% python3 -q
>>> import numpy as np
>>> np.set_printoptions(precision=3, suppress=True, linewidth=200)
>>> def rd(a):
...     return np.round(a, 3) + 0
... 
>>> feats = np.load("run16.npy")
>>> feats
array([[0, 0, 0, 1, 0, 0, 1, 1, 0, 0, 0, 0, 0],
       [0, 0, 0, 0, 0, 0, 0, 0, 0, 0, 0, 0, 0],
       [0, 0, 0, 0, 0, 0, 1, 0, 0, 0, 0, 0, 0],
       [1, 0, 0, 0, 0, 0, 0, 0, 0, 0, 0, 1, 0],
       [0, 0, 0, 0, 0, 0, 0, 1, 0, 0, 0, 1, 0],
       [0, 0, 0, 0, 0, 0, 1, 0, 0, 0, 0, 0, 0],
       [1, 0, 1, 0, 0, 1, 0, 0, 0, 0, 0, 0, 0],
       [1, 0, 0, 0, 1, 0, 0, 0, 0, 0, 0, 0, 0],
       [0, 0, 0, 0, 0, 0, 0, 0, 0, 0, 0, 0, 0],
       [0, 0, 0, 0, 0, 0, 0, 0, 0, 0, 0, 0, 0],
       [0, 0, 0, 0, 0, 0, 0, 0, 0, 0, 0, 0, 0],
       [0, 0, 0, 1, 1, 0, 0, 0, 0, 0, 0, 0, 0],
       [0, 0, 0, 0, 0, 0, 0, 0, 0, 0, 0, 0, 0]])
>>> np.linalg.cond(feats) > 100
np.True_
>>> print(np.linalg.matrix_rank(feats, rtol=0.1))
7
>>> [round(float(x), 3) for x in np.linalg.svd(feats, compute_uv=False)[:3]]
[2.211, 2.064, 1.618]
>>> assert feats == feats.T
Traceback (most recent call last):
  File "<python-input-8>", line 1, in <module>
    assert feats == feats.T
           ^^^^^^^^^^^^^^^^
ValueError: The truth value of an array with more than one element is ambiguous. Use a.any() or a.all()
>>> np.allclose(feats, feats.T)
True
>>> np.trace(feats)
np.int64(0)
>>> Uu, sigma, VT = np.linalg.svd(feats)
>>> V = VT[:(sigma > 1e-8).sum()]
>>> rng = np.random.default_rng(8602)
>>> vec = feats[11] + -3 * feats[5] + rng.integers(2) * np.eye(13)[0]
>>> vec
array([ 0.,  0.,  0.,  1.,  1.,  0., -3.,  0.,  0.,  0.,  0.,  0.,  0.])
>>> np.linalg.matrix_rank(np.vstack([feats, vec]))
np.int64(7)
>>> np.allclose(V.T @ V @ vec, vec)
True
>>> A = np.maximum(np.array([[-3], [-3], [1], [-3], [3], [2], [-3], [-1], [2], [0], [0], [1]]) @ np.array([[2, 3, 5, 2, 2, 2, 4, 2, 5, 4, 5, 3]]) + np.array([1, 0, 0, -2, 1, 3, 3, 3, 2, -2, -2, 3]), 0)
>>> A
array([[ 0,  0,  0,  0,  0,  0,  0,  0,  0,  0,  0,  0],
       [ 0,  0,  0,  0,  0,  0,  0,  0,  0,  0,  0,  0],
       [ 3,  3,  5,  0,  3,  5,  7,  5,  7,  2,  3,  6],
       [ 0,  0,  0,  0,  0,  0,  0,  0,  0,  0,  0,  0],
       [ 7,  9, 15,  4,  7,  9, 15,  9, 17, 10, 13, 12],
       [ 5,  6, 10,  2,  5,  7, 11,  7, 12,  6,  8,  9],
       [ 0,  0,  0,  0,  0,  0,  0,  0,  0,  0,  0,  0],
       [ 0,  0,  0,  0,  0,  1,  0,  1,  0,  0,  0,  0],
       [ 5,  6, 10,  2,  5,  7, 11,  7, 12,  6,  8,  9],
       [ 1,  0,  0,  0,  1,  3,  3,  3,  2,  0,  0,  3],
       [ 1,  0,  0,  0,  1,  3,  3,  3,  2,  0,  0,  3],
       [ 3,  3,  5,  0,  3,  5,  7,  5,  7,  2,  3,  6]])
>>> [round(float(x), 3) for x in np.linalg.svd(A, compute_uv=False)[:3]]
[59.13, 7.743, 1.933]
>>> rd(np.linalg.norm(A, 2) / np.linalg.norm(A))
np.float64(0.991)
>>> print(np.linalg.matrix_rank(A, rtol=0.1))
2
>>> r = np.linalg.matrix_rank(A)
>>> r
np.int64(4)
>>> ns = np.linalg.svd(A)[2][r:].T
>>> [int(np.linalg.matrix_rank(np.delete(A, i, axis=0))) for i in range(12)]
[4, 4, 4, 4, 4, 4, 4, 3, 4, 4, 4, 4]
>>> (A - A.T) / 2
array([[ 0. ,  0. , -1.5,  0. , -3.5, -2.5,  0. ,  0. , -2.5, -0.5, -0.5, -1.5],
       [ 0. ,  0. , -1.5,  0. , -4.5, -3. ,  0. ,  0. , -3. ,  0. ,  0. , -1.5],
       [ 1.5,  1.5,  0. ,  0. , -6. , -2.5,  3.5,  2.5, -1.5,  1. ,  1.5,  0.5],
       [ 0. ,  0. ,  0. ,  0. , -2. , -1. ,  0. ,  0. , -1. ,  0. ,  0. ,  0. ],
       [ 3.5,  4.5,  6. ,  2. ,  0. ,  2. ,  7.5,  4.5,  6. ,  4.5,  6. ,  4.5],
       [ 2.5,  3. ,  2.5,  1. , -2. ,  0. ,  5.5,  3. ,  2.5,  1.5,  2.5,  2. ],
       [ 0. ,  0. , -3.5,  0. , -7.5, -5.5,  0. ,  0. , -5.5, -1.5, -1.5, -3.5],
       [ 0. ,  0. , -2.5,  0. , -4.5, -3. ,  0. ,  0. , -3.5, -1.5, -1.5, -2.5],
       [ 2.5,  3. ,  1.5,  1. , -6. , -2.5,  5.5,  3.5,  0. ,  2. ,  3. ,  1. ],
       [ 0.5,  0. , -1. ,  0. , -4.5, -1.5,  1.5,  1.5, -2. ,  0. ,  0. ,  0.5],
       [ 0.5,  0. , -1.5,  0. , -6. , -2.5,  1.5,  1.5, -3. ,  0. ,  0. ,  0. ],
       [ 1.5,  1.5, -0.5,  0. , -4.5, -2. ,  3.5,  2.5, -1. , -0.5,  0. ,  0. ]])
>>> print((A + A.T) / 2)
[[ 0.   0.   1.5  0.   3.5  2.5  0.   0.   2.5  0.5  0.5  1.5]
 [ 0.   0.   1.5  0.   4.5  3.   0.   0.   3.   0.   0.   1.5]
 [ 1.5  1.5  5.   0.   9.   7.5  3.5  2.5  8.5  1.   1.5  5.5]
 [ 0.   0.   0.   0.   2.   1.   0.   0.   1.   0.   0.   0. ]
 [ 3.5  4.5  9.   2.   7.   7.   7.5  4.5 11.   5.5  7.   7.5]
 [ 2.5  3.   7.5  1.   7.   7.   5.5  4.   9.5  4.5  5.5  7. ]
 [ 0.   0.   3.5  0.   7.5  5.5  0.   0.   5.5  1.5  1.5  3.5]
 [ 0.   0.   2.5  0.   4.5  4.   0.   1.   3.5  1.5  1.5  2.5]
 [ 2.5  3.   8.5  1.  11.   9.5  5.5  3.5 12.   4.   5.   8. ]
 [ 0.5  0.   1.   0.   5.5  4.5  1.5  1.5  4.   0.   0.   2.5]
 [ 0.5  0.   1.5  0.   7.   5.5  1.5  1.5  5.   0.   0.   3. ]
 [ 1.5  1.5  5.5  0.   7.5  7.   3.5  2.5  8.   2.5  3.   6. ]]
>>> assert A == A.T
Traceback (most recent call last):
  File "<python-input-29>", line 1, in <module>
    assert A == A.T
           ^^^^^^^^
ValueError: The truth value of an array with more than one element is ambiguous. Use a.any() or a.all()
>>> A.inv()
Traceback (most recent call last):
  File "<python-input-30>", line 1, in <module>
    A.inv()
    ^^^^^
AttributeError: 'numpy.ndarray' object has no attribute 'inv'
>>> np.trace(A)
np.int64(38)
>>> print(A @ A)
[[  0   0   0   0   0   0   0   0   0   0   0   0]
 [  0   0   0   0   0   0   0   0   0   0   0   0]
 [119 132 220  36 119 186 269 186 282 124 168 225]
 [  0   0   0   0   0   0   0   0   0   0   0   0]
 [283 300 500  80 283 458 649 458 666 280 380 549]
 [201 216 360  58 201 322 459 322 474 202 274 387]
 [  0   0   0   0   0   0   0   0   0   0   0   0]
 [  5   6  10   2   5   8  11   8  12   6   8   9]
 [201 216 360  58 201 322 459 322 474 202 274 387]
 [ 41  48  80  14  41  62  91  62  98  46  62  75]
 [ 41  48  80  14  41  62  91  62  98  46  62  75]
 [119 132 220  36 119 186 269 186 282 124 168 225]]
>>> Uu, sigma, VT = np.linalg.svd(A)
>>> V = VT[:(sigma > 1e-8).sum()]
>>> vec = A[3] + -3 * A[9] + rng.integers(2) * np.eye(12)[0]
>>> vec
array([-3.,  0.,  0.,  0., -3., -9., -9., -9., -6.,  0.,  0., -9.])
>>> np.allclose(V.T @ V @ vec, vec)
True
>>> print(np.linalg.matrix_rank(np.vstack([A, vec])))
4
>>> print(rd(np.diag(V.T @ V)))
[0.048 0.197 0.548 0.394 0.048 0.5   0.378 0.5   0.262 0.336 0.372 0.416]
>>> print(np.abs(np.diag(np.linalg.qr(feats)[1])) > 1e-9)
[ True False  True  True  True False  True  True False False False  True False]
>>> rd(np.trace(np.linalg.pinv(feats) @ feats))
np.float64(7.0)
>>> try:
...     np.linalg.inv(feats)
... except np.linalg.LinAlgError as e:
...     print("failed:", e)
... 
failed: Singular matrix
>>> mat = np.loadtxt("data.csv", delimiter=",")
>>> mat
array([[-3.,  0.,  0., -3.,  0.],
       [ 0.,  0.,  2.,  0.,  0.],
       [ 0.,  2.,  0.,  0.,  0.],
       [ 0.,  0., -2.,  0.,  0.],
       [ 0.,  0., -2.,  0.,  0.],
       [ 0., -3.,  0.,  0.,  0.],
       [ 2., -2.,  3.,  0.,  0.],
       [ 1.,  0.,  0.,  2.,  0.],
       [ 1., -2.,  0.,  0.,  0.],
       [ 1.,  0.,  0.,  0.,  0.],
       [ 0., -3.,  0.,  0.,  0.],
       [ 2.,  0.,  0.,  0.,  0.]])
>>> Uu, sigma, VT = np.linalg.svd(mat)
>>> V = VT[:(sigma > 1e-8).sum()]
>>> vec = mat[0] + 3 * mat[8] + rng.integers(2) * np.eye(5)[0]
>>> vec
array([ 1., -6.,  0., -3.,  0.])
>>> rd(np.diag(V.T @ V))
array([1., 1., 1., 1., 0.])
>>> np.linalg.matrix_rank(np.vstack([mat, vec]))
np.int64(4)
>>> r = np.linalg.matrix_rank(mat)
>>> print(r)
4
>>> ns = np.linalg.svd(mat)[2][r:].T
>>> print(ns.shape)
(5, 1)
>>> [int(np.linalg.matrix_rank(mat[:i])) for i in range(1, len(mat) + 1)]
[1, 2, 3, 3, 3, 3, 4, 4, 4, 4, 4, 4]
>>> [int(np.linalg.matrix_rank(mat[:, :j + 1])) for j in range(5)]
[1, 2, 3, 4, 4]
>>> np.allclose(mat @ ns, 0)
True
>>> Uu, sigma, VT = np.linalg.svd(mat)
>>> np.argmax(sigma[:-1] / (sigma[1:] + 1e-6)) + 1
np.int64(4)
>>> B = Uu[:, :4] @ np.diag(sigma[:4]) @ VT[:4]
>>> rd(np.linalg.norm(mat - B, 2)), sigma[4]
(np.float64(0.0), np.float64(0.0))
>>> W0 = np.loadtxt("test11.csv", delimiter=",")
>>> W0
array([[ 2.,  2.,  2., -2.,  2., -1., -2.,  2.,  0.],
       [ 0.,  0.,  0., -2., -2., -1.,  1.,  1., -1.],
       [ 0., -2.,  1.,  0.,  0.,  1., -1.,  1.,  1.],
       [-1., -2.,  0., -2.,  2., -1., -1.,  0.,  2.],
       [-2.,  0., -2.,  1.,  1.,  2.,  0.,  2.,  2.],
       [ 2., -2., -2.,  1.,  2.,  0.,  1.,  2.,  2.],
       [ 0., -2.,  1.,  0.,  0.,  1., -1.,  1.,  1.],
       [ 2.,  0.,  2., -1.,  1., -2., -1.,  0.,  1.]])
>>> Uu, sigma, VT = np.linalg.svd(W0)
>>> V = VT[:(sigma > 1e-8).sum()]
>>> vec = W0[3] + -1 * W0[5] + rng.integers(2) * np.eye(9)[2]
>>> vec
array([-3.,  0.,  2., -3.,  0., -1., -2., -2.,  0.])
>>> rd(np.diag(V.T @ V))
array([0.831, 0.97 , 0.705, 0.791, 0.855, 0.659, 0.467, 0.862, 0.86 ])
>>> np.linalg.matrix_rank(np.vstack([W0, vec]))
np.int64(7)
>>> np.allclose(V.T @ V @ vec, vec)
True
>>> r = np.linalg.matrix_rank(W0)
>>> r
np.int64(7)
>>> ns = np.linalg.svd(W0)[2][r:].T
>>> print([int(np.linalg.matrix_rank(W0[:i])) for i in range(1, len(W0) + 1)])
[1, 2, 3, 4, 5, 6, 6, 7]
>>> rd(W0 @ ns)
array([[0., 0.],
       [0., 0.],
       [0., 0.],
       [0., 0.],
       [0., 0.],
       [0., 0.],
       [0., 0.],
       [0., 0.]])
>>> ns.shape
(9, 2)
>>> [int(np.linalg.matrix_rank(W0[:, :j + 1])) for j in range(9)]
[1, 2, 3, 4, 5, 6, 7, 7, 7]
>>> K = np.load("dump.npy")
>>> K
array([[ 4,  4,  4,  5, -3,  3,  0, -2, -5, -4],
       [-4,  5,  0,  0,  0, -1, -3,  0,  0, -2],
       [-3,  4,  0,  5, -2, -5, -1, -5, -2,  3],
       [ 2,  2,  2,  2, -5,  1,  1, -5,  3, -5],
       [ 4,  3, -4,  0, -1, -3, -4,  3,  3,  4],
       [ 4,  1,  3, -3,  2,  5,  5, -3,  0,  3],
       [ 0,  0,  2,  3, -2, -2,  0, -4, -1, -5],
       [-3,  3,  2,  5,  4,  4, -2,  2, -5, -5],
       [-4,  4, -4,  1, -1, -4, -3,  1,  0,  1],
       [ 5, -1, -2,  1, -5,  5, -2,  2,  4, -3],
       [ 4, -2,  5, -3,  3,  1, -1,  5, -3,  5],
       [-5,  4,  0, -1,  5, -2,  3, -1,  3,  3],
       [-4,  1, -2, -5, -2, -4,  4,  0, -5,  2],
       [-5,  4,  1, -3, -2, -3,  1, -1,  3,  4]])
>>> vec = np.array([2, 4, 5, 5, 0, 5, 0, 0, 5, 2])
>>> y = K @ vec
>>> rd(np.linalg.pinv(K) @ K)
array([[1., 0., 0., 0., 0., 0., 0., 0., 0., 0.],
       [0., 1., 0., 0., 0., 0., 0., 0., 0., 0.],
       [0., 0., 1., 0., 0., 0., 0., 0., 0., 0.],
       [0., 0., 0., 1., 0., 0., 0., 0., 0., 0.],
       [0., 0., 0., 0., 1., 0., 0., 0., 0., 0.],
       [0., 0., 0., 0., 0., 1., 0., 0., 0., 0.],
       [0., 0., 0., 0., 0., 0., 1., 0., 0., 0.],
       [0., 0., 0., 0., 0., 0., 0., 1., 0., 0.],
       [0., 0., 0., 0., 0., 0., 0., 0., 1., 0.],
       [0., 0., 0., 0., 0., 0., 0., 0., 0., 1.]])
>>> rd(np.linalg.lstsq(K, y)[0])
array([2., 4., 5., 5., 0., 5., 0., 0., 5., 2.])
>>> y = y + 0.1 * rng.normal(size=14)
>>> rd(y)
array([ 51.199,   2.949,   6.156,  42.087,   8.148,  42.976,   0.051,  25.927, -24.891,  39.865,  10.006,  11.917, -80.072,   4.17 ])
>>> c, *_ = np.linalg.lstsq(K, y)
>>> rd(c)
array([ 2.01 ,  4.012,  5.016,  5.014, -0.013,  4.981, -0.001,  0.001,  5.001,  2.011])
>>> print(rd(np.linalg.norm(y - K @ c)))
0.206
>>> def softmax(z):
...     e = np.exp(z - z.max(axis=-1, keepdims=True))
...     return e / e.sum(axis=-1, keepdims=True)
... 
>>> rd(softmax(K).sum(axis=1))
array([1., 1., 1., 1., 1., 1., 1., 1., 1., 1., 1., 1., 1., 1.])
>>> rd(softmax(K[1] + -1))
array([0.   , 0.964, 0.006, 0.006, 0.006, 0.002, 0.   , 0.006, 0.006, 0.001])
>>> rd(softmax(K[1]))
array([0.   , 0.964, 0.006, 0.006, 0.006, 0.002, 0.   , 0.006, 0.006, 0.001])
>>> S = K @ K.T / np.sqrt(10)
>>> print(softmax(S).round(6).argmax(axis=1))
[ 0  1  2  3  4  5  6  7  8  9 10 11 12 13]
>>> print(rd(softmax(S)[1] @ K))
[-3.994  4.913 -0.281  0.106 -0.053 -1.197 -2.988  0.078 -0.029 -1.787]
